$ python3 -q
>>> import numpy as np
>>> from numpy import linalg as LA
>>> np.set_printoptions(suppress=True, linewidth=100)
>>> X = np.load("sample8.npy")
>>> print(X)
[[ -2   9   0  -8   6   8  -6  -1   1   4   3  -3 -10   4   4]
 [  9  -2   0   6  -5  -1  -5  -7   3  10  -5  -3   3   5  -5]
 [  0   0 -10   4   7  -3   3  -5  -1   4   1  -4  -5   8  -3]
 [ -8   6   4  -8  -5  -7   3  -2  -3   4   4   5  -3  -2   8]
 [  6  -5   7  -5 -10  -4  -5   3   3   6   9   5   4  -6  -3]
 [  8  -1  -3  -7  -4   0   1   2   3  -6   2   7   7   2   1]
 [ -6  -5   3   3  -5   1   2   4   5  -3   1  -3   2  -3  -1]
 [ -1  -7  -5  -2   3   2   4   0  -4   2   6  -3   0   4   2]
 [  1   3  -1  -3   3   3   5  -4  -2  -4   0   1   2  -4   3]
 [  4  10   4   4   6  -6  -3   2  -4   2   3  -4  -2   3   1]
 [  3  -5   1   4   9   2   1   6   0   3  10   0 -10  -7   4]
 [ -3  -3  -4   5   5   7  -3  -3   1  -4   0   6  -8   4  -6]
 [-10   3  -5  -3   4   7   2   0   2  -2 -10  -8   6   7   9]
 [  4   5   8  -2  -6   2  -3   4  -4   3  -7   4   7   8   0]
 [  4  -5  -3   8  -3   1  -1   2   3   1   4  -6   9   0  -4]]
>>> print(np.round(LA.norm(X[7], 1), 2), round(LA.norm(X[7], np.inf), 2))
45.0 7.0
>>> print(round(LA.norm(X) ** 2 / LA.norm(X, 2) ** 2, 2))
4.24
>>> print(X[7] @ X[14])
43
>>> print(np.round(LA.norm(X, "nuc"), 2))
232.48
>>> print(round(float(LA.norm(X, 1)), 2), round(float(LA.norm(X, np.inf)), 2))
81.0 81.0
>>> print(round(LA.norm(X, 2), 2))
35.03
>>> other = np.array([[1, 0, 2],
...     [1, 0, 0],
...     [1, 2, 0],
...     [2, 2, 2],
...     [0, 1, 0],
...     [2, 0, 2],
...     [2, 0, 0],
...     [2, 2, 2],
...     [0, 0, 2],
...     [0, 2, 2],
...     [0, 3, 2],
...     [2, 3, 2],
...     [3, 3, 3],
...     [1, 0, 2],
...     [2, 3, 0]])
>>> print(LA.matrix_rank(X @ other))
3
>>> print(LA.matrix_rank(np.vstack([X, other.T])))
15
>>> other @ X
Traceback (most recent call last):
  File "<python-input-14>", line 1, in <module>
    other @ X
    ~~~~~~^~~
ValueError: matmul: Input operand 1 has a mismatch in its core dimension 0, with gufunc signature (n?,k),(k,m?)->(n?,m?) (size 15 is different from 3)
>>> print(np.einsum("ik,kj->ji", X, other))
[[-31  -9 -33 -11  -4  35   7  -3  15   3  -4 -18  27  56  23]
 [-22 -17 -40  33  57  19   6   8  -3  24  49 -31 -25  32  22]
 [-18  43  -7 -43  46  43   4   8 -18   2  12   2 -16  45  61]]
